$ python -q
>>> import numpy as np
>>> import numpy.linalg as la
>>> np.set_printoptions(precision=3, suppress=True, linewidth=200)
>>> M = np.load("w.npy")
>>> M
array([[ -0.4,   0.3,  -0.2,  -0.8,   0.1],
       [  2. ,  -0.6,  -0.3,  -0.1,  -0.3],
       [  0. ,   0.6,  -1.8,  -0.7,   1.3],
       [  0.4,  -0.4,   1.3,   1.2,  -0.4],
       [  0. ,   0.8,  -0.4,  -1.1,   0.4],
       [ -0.4,  -0.3,   1.2,  -1. ,  -1.4],
       [  0.4,  -1.8,   0.8,   0.8,   0.3],
       [  2.3,  -0.6,  -0.2,  -2.4,   0.8],
       [  0.1,   0.7,  -0.2,  -0.3,  -0.9],
       [  0.1,  -0.9,   1.6,  -1.7,   3.3],
       [  0.5,  -0.4,  -0.8,   0.3,   0.8],
       [  1.4,   1.2,  -1. ,   0.5,   0.1],
       [ -0.2,  -1.8,  -0.9,   1.1,  -1.2],
       [ -0.1,   1.4,   0.7,   0. ,   0.4],
       [  0.3,   0.1,  -0.6,  -0.1,   1.1],
       [  1.8,  -0.7,  -1.3,  -0.3,   1.5],
       [  1.3,  -1.8,   0.9,   0.3,   0.4],
       [  0.3,   1.2,   0.1,  -0.1,  -0.2],
       [ -1. ,  -0.2,   0.4,   1.2,  -0.4],
       [ -1.9,  -1.3,  -0.8,  -0.1,  -0.5],
       [  0. ,   6. ,  46. , -38. , -20. ],
       [  1.9,  -0.1,   1.3,   0.5,  -0.8]])
>>> proj = M @ la.solve(M.T @ M, M.T)
>>> np.round(la.eigvalsh(proj), 3) + 0
array([0., 0., 0., 0., 0., 0., 0., 0., 0., 0., 0., 0., 0., 0., 0., 0., 0., 1., 1., 1., 1., 1.])
>>> np.allclose(proj @ proj, proj)
True
>>> Y = np.c_[M[:, :3] @ np.array([[3, 0, 3], [2, 2, 3], [2, 2, 1]]), np.array([2, 3, -3, -2, -2, 0, -3, -3, -1, 1, -1, 2, -3, -2, -3, 1, 1, -2, -2, 0, 1, -3])]
>>> Y.round(3) + 0
array([[ -1. ,   0.2,  -0.5,   2. ],
       [  4.2,  -1.8,   3.9,   3. ],
       [ -2.4,  -2.4,   0. ,  -3. ],
       [  3. ,   1.8,   1.3,  -2. ],
       [  0.8,   0.8,   2. ,  -2. ],
       [  0.6,   1.8,  -0.9,   0. ],
       [ -0.8,  -2. ,  -3.4,  -3. ],
       [  5.3,  -1.6,   4.9,  -3. ],
       [  1.3,   1. ,   2.2,  -1. ],
       [  1.7,   1.4,  -0.8,   1. ],
       [ -0.9,  -2.4,  -0.5,  -1. ],
       [  4.6,   0.4,   6.8,   2. ],
       [ -6. ,  -5.4,  -6.9,  -3. ],
       [  3.9,   4.2,   4.6,  -2. ],
       [ -0.1,  -1. ,   0.6,  -3. ],
       [  1.4,  -4. ,   2. ,   1. ],
       [  2.1,  -1.8,  -0.6,   1. ],
       [  3.5,   2.6,   4.6,  -2. ],
       [ -2.6,   0.4,  -3.2,  -2. ],
       [ -9.9,  -4.2, -10.4,   0. ],
       [104. , 104. ,  64. ,   1. ],
       [  8.1,   2.4,   6.7,  -3. ]])
>>> np.round(la.lstsq(M, Y[:, 0])[0], 3) + 0
array([3., 2., 2., 0., 0.])
>>> la.matrix_rank(Y)
np.int64(4)
